$ python3 -q
>>> import numpy as np
>>> from numpy import linalg as LA
>>> np.set_printoptions(precision=3, suppress=True, linewidth=200)
>>> F = np.load("dump.npy")
>>> F
array([[0.143, 0.   , 0.   , 0.429, 0.429],
       [0.091, 0.364, 0.091, 0.182, 0.273],
       [0.154, 0.231, 0.308, 0.077, 0.231],
       [0.167, 0.5  , 0.   , 0.333, 0.   ],
       [0.   , 0.   , 0.   , 0.   , 1.   ]])
>>> theta = np.radians(135)
>>> R = np.eye(5)
>>> R[0, 0] = R[1, 1] = np.cos(theta)
>>> R[0, 1], R[1, 0] = -np.sin(theta), np.sin(theta)
>>> R
array([[-0.707, -0.707,  0.   ,  0.   ,  0.   ],
       [ 0.707, -0.707,  0.   ,  0.   ,  0.   ],
       [ 0.   ,  0.   ,  1.   ,  0.   ,  0.   ],
       [ 0.   ,  0.   ,  0.   ,  1.   ,  0.   ],
       [ 0.   ,  0.   ,  0.   ,  0.   ,  1.   ]])
>>> A2 = F @ R.T
>>> np.allclose(LA.norm(F, axis=1), LA.norm(A2, axis=1))
True
>>> np.allclose(F @ F.T, A2 @ A2.T)
True
>>> data = np.array([[-0.5, 0.2, -1.9], [3.0, 2.4, -0.1], [0.0, -1.2, -1.1]])
>>> data
array([[-0.5,  0.2, -1.9],
       [ 3. ,  2.4, -0.1],
       [ 0. , -1.2, -1.1]])
>>> theta = np.radians(120)
>>> R = np.eye(3)
>>> R[0, 0] = R[2, 2] = np.cos(theta)
>>> R[0, 2], R[2, 0] = -np.sin(theta), np.sin(theta)
>>> R
array([[-0.5  ,  0.   , -0.866],
       [ 0.   ,  1.   ,  0.   ],
       [ 0.866,  0.   , -0.5  ]])
>>> A2 = data @ R.T
>>> A2
array([[ 1.895,  0.2  ,  0.517],
       [-1.413,  2.4  ,  2.648],
       [ 0.953, -1.2  ,  0.55 ]])
>>> np.abs(A2 - data).max(axis=0)
array([4.413, 0.   , 2.748])
>>> LA.svd(data, compute_uv=False), LA.svd(A2, compute_uv=False)
(array([3.937, 2.179, 1.035]), array([3.937, 2.179, 1.035]))
>>> round(LA.det(R), 3), round(np.trace(R), 3)
(np.float64(1.0), np.float64(0.0))
>>> W1 = np.array([[3, 2], [3, -3], [0, -1]])
>>> b = np.array([-2, 2])
>>> hid = np.maximum(A2 @ W1 + b, 0)
>>> (hid > 0).mean(axis=0)
array([0.667, 0.667])
>>> hid
array([[4.286, 4.674],
       [0.96 , 0.   ],
       [0.   , 6.955]])
>>> Z = np.array([[2, 0], [2, 3]])
>>> W1 @ Z
array([[10,  6],
       [ 0, -9],
       [-2, -3]])
>>> hid @ Z
array([[17.921, 14.022],
       [ 1.92 ,  0.   ],
       [13.911, 20.866]])
>>> round(float(LA.norm(data[2] - data[1])), 3)
4.792
>>> data[2] @ data[1]
np.float64(-2.77)
>>> LA.norm(data, axis=1)
array([1.975, 3.843, 1.628])
>>> K = np.load("sample7.npy")
>>> K
array([[-0.757,  0.168,  0.351,  0.525],
       [ 0.379, -0.232, -0.323,  0.836],
       [-0.487, -0.722, -0.465, -0.159],
       [-0.216,  0.63 , -0.746, -0.015]])
>>> x = np.array([-6, 4, 5, -1])
>>> np.einsum("ij,j->i", K, x)
array([ 6.445, -5.647, -2.135,  0.103])
>>> K @ x
array([ 6.445, -5.647, -2.135,  0.103])
>>> K @ (2 * x)
array([ 12.891, -11.294,  -4.27 ,   0.205])
>>> K * x
array([[ 4.542,  0.674,  1.754, -0.525],
       [-2.271, -0.927, -1.613, -0.836],
       [ 2.92 , -2.888, -2.326,  0.159],
       [ 1.298,  2.519, -3.73 ,  0.015]])
>>> u, v = K[3], K[1]
>>> np.round(u @ u, 3)
np.float64(1.0)
>>> p = (u @ v) / (u @ u) * u
>>> round(float((v - p) @ u), 3)
-0.0
>>> p.round(3) + 0
array([0., 0., 0., 0.])
>>> A2 = np.array([[1, 3], [4, 2], [0, 3], [3, 5], [4, 3]])
>>> np.einsum("ik,kj->ij", F, A2)
array([[3.143, 3.857],
       [3.182, 3.   ],
       [2.231, 2.923],
       [3.167, 3.167],
       [4.   , 3.   ]])
>>> m1 = np.loadtxt("a.csv", delimiter=",")
>>> m1
array([[ 0.039,  0.173,  0.048, -0.048,  0.048],
       [ 0.173,  0.781,  0.217, -0.217,  0.217],
       [ 0.048,  0.217,  0.06 , -0.06 ,  0.06 ],
       [-0.048, -0.217, -0.06 ,  0.06 , -0.06 ],
       [ 0.048,  0.217,  0.06 , -0.06 ,  0.06 ]])
>>> np.allclose(m1[:-1].T @ LA.lstsq(m1[:-1].T, m1[-1])[0], m1[-1])
True
>>> m1 @ LA.pinv(m1) @ m1
array([[ 0.039,  0.173,  0.048, -0.048,  0.048],
       [ 0.173,  0.781,  0.217, -0.217,  0.217],
       [ 0.048,  0.217,  0.06 , -0.06 ,  0.06 ],
       [-0.048, -0.217, -0.06 ,  0.06 , -0.06 ],
       [ 0.048,  0.217,  0.06 , -0.06 ,  0.06 ]])
>>> np.unique(m1.round(6), axis=0).shape
(4, 5)
>>> LA.lstsq(m1[:-1].T, m1[-1])[2]
np.int32(1)
>>> (m1 + m1.T) / 2
array([[ 0.039,  0.173,  0.048, -0.048,  0.048],
       [ 0.173,  0.781,  0.217, -0.217,  0.217],
       [ 0.048,  0.217,  0.06 , -0.06 ,  0.06 ],
       [-0.048, -0.217, -0.06 ,  0.06 , -0.06 ],
       [ 0.048,  0.217,  0.06 , -0.06 ,  0.06 ]])
>>> evals, vecs = LA.eigh(m1)
>>> x = np.array([3, 2, 1, 2, 3])
>>> vecs * np.maximum(evals, 0) @ vecs.T
array([[ 0.039,  0.173,  0.048, -0.048,  0.048],
       [ 0.173,  0.781,  0.217, -0.217,  0.217],
       [ 0.048,  0.217,  0.06 , -0.06 ,  0.06 ],
       [-0.048, -0.217, -0.06 ,  0.06 , -0.06 ],
       [ 0.048,  0.217,  0.06 , -0.06 ,  0.06 ]])
>>> np.round(x @ m1 @ x / (x @ x), 3), np.round(evals[0], 3), round(evals[-1], 3)
(np.float64(0.3), np.float64(-0.0), np.float64(1.0))
>>> np.round(x @ m1 @ x, 3)
np.float64(8.106)
>>> round(float(np.abs(m1).sum(axis=1).max()), 3), round(np.abs(evals).max(), 3)
(1.605, np.float64(1.0))
